% ipython --no-banner

In [1]: import numpy as np

In [2]: np.set_printoptions(precision=2, suppress=True, linewidth=120)

In [3]: def rnd(a):
   ...:     return np.round(a, 2) + 0
   ...: 

In [4]: W0 = np.load("dump.npy")

In [5]: print(W0)
[[ 0  0  0  0  0  0]
 [-3  2  2 -3  0 -1]
 [ 0  1  4  4  0  0]
 [ 0  1  4  4  0  0]
 [ 0 -2 -4 -1  1  3]
 [-3 -8 -4  0  1  4]
 [-3  3  6  1  0 -1]
 [ 0  0  0  0  0  0]
 [ 1 -5 -5 -2  1  5]
 [ 0  0  0  0  0  0]
 [-4  6 -2 -2  3  0]
 [ 0  0  0  0  0  0]
 [ 1 -3 -1 -1  0  2]
 [ 0  0  0  0  0  0]
 [-4  7  2  2  3  0]
 [-6 -8 -6 -4  2  6]
 [-1  5  0  5  3  1]
 [ 1 -2  3  3  0  2]
 [ 0  1 -5  0  3  3]
 [ 0  0  0  0  0  0]
 [ 0  0  0  0  0  0]
 [ 0  0  0  0  0  0]
 [ 0  1  4  4  0  0]
 [-1  4 -4  1  3  1]
 [-4 -5 -3  1  1  2]
 [-2 -1  1 -4  0  1]
 [ 1 -5 -5 -2  1  5]
 [ 0  0  0  0  0  0]
 [ 0  1  4  4  0  0]
 [ 0 -1 -9 -1  4  6]
 [ 0  0  0  0  0  0]
 [-5 -1 -7  2  4  3]
 [ 0  0  0  0  0  0]
 [ 0  0  0  0  0  0]
 [-7 -2  3  2  1  1]]

In [6]: # row 3 repeats row 2

In [7]: x = np.array([7, 3, 4, 8, 8, 5])

In [8]: target = W0 @ x

In [9]: print(rnd(np.linalg.lstsq(W0, target)[0]))
[7. 3. 4. 8. 8. 5.]

In [10]: print(target)
[  0 -36  51  51  -7 -33  15   0 -11   0 -10   0  -4   0  41 -76  77  47  22   0   0   0  51  26 -29 -40 -11   0  51
  15   0  -3   0   0 -14]

In [11]: rng = np.random.default_rng(601577)

In [12]: target = target + 0.3 * rng.normal(size=35)

In [13]: print(rnd(target))
[ -0.18 -36.15  51.11  50.69  -7.04 -32.94  14.95  -0.07 -11.16   0.08 -10.12  -0.36  -3.73  -0.64  40.76 -75.76  76.94
  46.6   22.2    0.02   0.09   0.14  51.34  25.78 -29.24 -40.06 -10.95   0.23  51.07  14.83  -0.05  -2.95  -0.19  -0.13
 -14.47]

In [14]: b, *_ = np.linalg.lstsq(W0, target)

In [15]: print(rnd(b))
[7.05 2.95 4.02 7.98 8.12 4.93]

In [16]: print(b.round())
[7. 3. 4. 8. 8. 5.]

In [17]: C2 = np.cov(W0, rowvar=False)

In [18]: print(np.argwhere(np.triu(np.abs(np.corrcoef(W0.T)) > 0.8, 1)))
[[2 5]]

In [19]: print(C2.shape)
(6, 6)

In [20]: M = np.loadtxt("sample0.csv", delimiter=",")

In [21]: print(M)
[[ 0.2   5.65]
 [11.15 -0.38]
 [ 7.81  1.81]
 [ 2.41 -2.74]
 [-8.74 -2.36]
 [-1.73 12.12]
 [-2.98 -0.36]
 [10.79  2.17]]

In [22]: proj = W0 @ np.linalg.solve(W0.T @ W0, W0.T)

In [23]: print(rnd(np.trace(proj)))
6.0

In [24]: out = np.c_[M[:, :1] @ np.array([[0]]), np.array([-3, 2, 0, -1, 3, 2, 0, 1])]

In [25]: print(out)
[[ 0. -3.]
 [ 0.  2.]
 [ 0.  0.]
 [ 0. -1.]
 [ 0.  3.]
 [ 0.  2.]
 [ 0.  0.]
 [ 0.  1.]]

In [26]: print(np.linalg.matrix_rank(out))
1

In [27]: print(rnd(np.linalg.norm(out - M @ np.linalg.lstsq(M, out)[0], axis=0)))
[0.   5.28]

In [28]: u = np.array([3, -1, -3])

In [29]: print(np.array([np.convolve(row, u, "same") for row in out]))
[[ 0. -9.  3.]
 [ 0.  6. -2.]
 [ 0.  0.  0.]
 [ 0. -3.  1.]
 [ 0.  9. -3.]
 [ 0.  6. -2.]
 [ 0.  0.  0.]
 [ 0.  3. -1.]]

In [30]: print(np.correlate(out[4], out[6], "full"))
[0. 0. 0.]

In [31]: print(np.polyval(u, out[4]))
[-3. 21.]

In [32]: proj = M @ np.linalg.solve(M.T @ M, M.T)

In [33]: print(rnd((np.eye(8) - proj) @ M))
[[0. 0.]
 [0. 0.]
 [0. 0.]
 [0. 0.]
 [0. 0.]
 [0. 0.]
 [0. 0.]
 [0. 0.]]

In [34]: print(rnd(np.linalg.eigvalsh(proj)))
[0. 0. 0. 0. 0. 0. 1. 1.]

In [35]: print(np.allclose(proj @ proj, proj))
True

In [36]: print(rnd(np.trace(proj)))
2.0

In [37]: print(rnd(np.diag(proj)))
[0.16 0.32 0.16 0.06 0.21 0.76 0.02 0.3 ]

In [38]: out = np.array([[-1, -9], [8, -7]])

In [39]: basis = np.array([[4, 0, -3], [5, 3, 0], [-1, -2, 4]])

In [40]: A = np.kron(out, basis)

In [41]: print(A)
[[ -4   0   3 -36   0  27]
 [ -5  -3   0 -45 -27   0]
 [  1   2  -4   9  18 -36]
 [ 32   0 -24 -28   0  21]
 [ 40  24   0 -35 -21   0]
 [ -8 -16  32   7  14 -28]]

In [42]: u = np.array([1, 3])

In [43]: print(np.polyval(u, A[0]))
[ -1   3   6 -33   3  30]

In [44]: print(np.correlate(A[0], A[3], "full"))
[  -84     0   175  -660   -84  1375   864  -660 -1800     0   864]

In [45]: print(np.convolve(A[0], u))
[  -4  -12    3  -27 -108   27   81]

In [46]: X = np.loadtxt("case17.csv", delimiter=",")

In [47]: print(rnd(X))
[[-0.88 -0.2  -0.43]
 [ 0.34 -0.9  -0.27]
 [-0.34 -0.38  0.86]]

In [48]: O, Rm = np.linalg.qr(X)

In [49]: print(O.shape, Rm.shape)
(3, 3) (3, 3)

In [50]: print(rnd(O))
[[-0.88 -0.2  -0.43]
 [ 0.34 -0.9  -0.27]
 [-0.34 -0.38  0.86]]

In [51]: print(np.trace(O @ O.T))
3.0

In [52]: print(np.allclose(Rm.T @ Rm, X.T @ X))
True

In [53]: out = np.linalg.inv(X)

In [54]: print(np.allclose(out, X.T))
True

In [55]: print(rnd(out))
[[-0.88  0.34 -0.34]
 [-0.2  -0.9  -0.38]
 [-0.43 -0.27  0.86]]

In [56]: print(rnd(np.linalg.det(X) * np.linalg.det(out)))
1.0

In [57]: print(rnd(X @ out))
[[1. 0. 0.]
 [0. 1. 0.]
 [0. 0. 1.]]

In [58]: print(rnd(np.linalg.det(X) * out))
[[-0.88  0.34 -0.34]
 [-0.2  -0.9  -0.38]
 [-0.43 -0.27  0.86]]

In [59]: print(rnd(np.linalg.inv(out)))
[[-0.88 -0.2  -0.43]
 [ 0.34 -0.9  -0.27]
 [-0.34 -0.38  0.86]]

In [60]: out = np.array([[3, 3, 1], [1, 3, 2]])

In [61]: basis = np.kron(out, X)

In [62]: print(rnd(np.linalg.norm(basis, 2)), rnd(np.linalg.norm(out, 2) * np.linalg.norm(X, 2)))
5.54 5.54

In [63]: print(basis.shape)
(6, 9)

In [64]: out = X / np.linalg.norm(X, axis=1, keepdims=True)

In [65]: C2 = out @ out.T

In [66]: print(np.argwhere(np.triu(np.abs(C2) > 0.95, 1)))
[]

In [67]: print((np.abs(C2) > 0.9).astype(int))
[[1 0 0]
 [0 1 0]
 [0 0 1]]

In [68]: print(np.degrees(np.arccos(np.clip(C2[2, 1], -1, 1))))
90.0

In [69]: feats = np.loadtxt("run5.csv", delimiter=",")

In [70]: print(feats)
[[-11.73  -8.37  -0.09   0.41   8.     0.15]
 [-17.96 -12.15  -0.01   0.46  12.06   0.51]
 [ 27.04  17.88  -0.44  -0.08 -18.41  -0.38]
 [  6.07   3.99  -0.34   0.36  -3.77   0.15]
 [  3.4    1.97   0.13  -0.28  -2.6   -0.25]
 [ -3.13  -1.51  -0.08   0.61   2.25   0.25]
 [ -9.14  -6.05   0.29  -0.34   6.26   0.43]]

In [71]: left, sig, vt = np.linalg.svd(feats)

In [72]: print(np.argmax(sig[:-1] / (sig[1:] + 1e-6)) + 1)
1

In [73]: print(rnd(sig))
[50.42  1.17  0.84  0.43  0.28  0.09]

In [74]: out = left[:, :1] @ np.diag(sig[:1]) @ vt[:1]

In [75]: print(rnd(np.linalg.norm(feats - out, 2)), rnd(sig[1]))
1.17 1.17

In [76]: print(rnd(np.abs(feats - out).max()))
0.58

In [77]: K = np.array([[-1.0, 0.0, -2.0, 0.0, 0.0, 0.0],
    ...:     [0.0, -1.0, 0.0, -2.0, -2.0, -2.0],
    ...:     [-2.0, 0.0, -1.0, 0.0, 0.0, 0.0],
    ...:     [0.0, -2.0, 0.0, -1.0, -2.0, -2.0],
    ...:     [0.0, -2.0, 0.0, -2.0, -1.0, -2.0],
    ...:     [0.0, -2.0, 0.0, -2.0, -2.0, -1.0]])

In [78]: C2 = K.T @ K

In [79]: print(np.allclose(C2, C2.T))
True

In [80]: print(np.linalg.matrix_rank(C2))
6

In [81]: print((K @ K.T).shape)
(6, 6)

In [82]: out = K + rng.integers(-2, 3, (6, 2)) @ rng.integers(-2, 3, (2, 6))

In [83]: print(out)
[[-3. -3.  2. -2.  4. -4.]
 [-2. -1.  4. -4. -4. -6.]
 [-4. -1.  3. -2.  0. -4.]
 [ 1. -2. -2.  0. -1.  0.]
 [-1. -1.  2. -3. -4. -4.]
 [ 1.  0. -2. -1. -5.  1.]]

In [84]: print(np.linalg.matrix_rank(out - K, tol=1e-8))
2

In [85]: print(out - K)
[[-2. -3.  4. -2.  4. -4.]
 [-2.  0.  4. -2. -2. -4.]
 [-2. -1.  4. -2.  0. -4.]
 [ 1.  0. -2.  1.  1.  2.]
 [-1.  1.  2. -1. -3. -2.]
 [ 1.  2. -2.  1. -3.  2.]]

In [86]: print(np.abs(out - K).sum(axis=1))
[19. 14. 13.  7. 10. 11.]
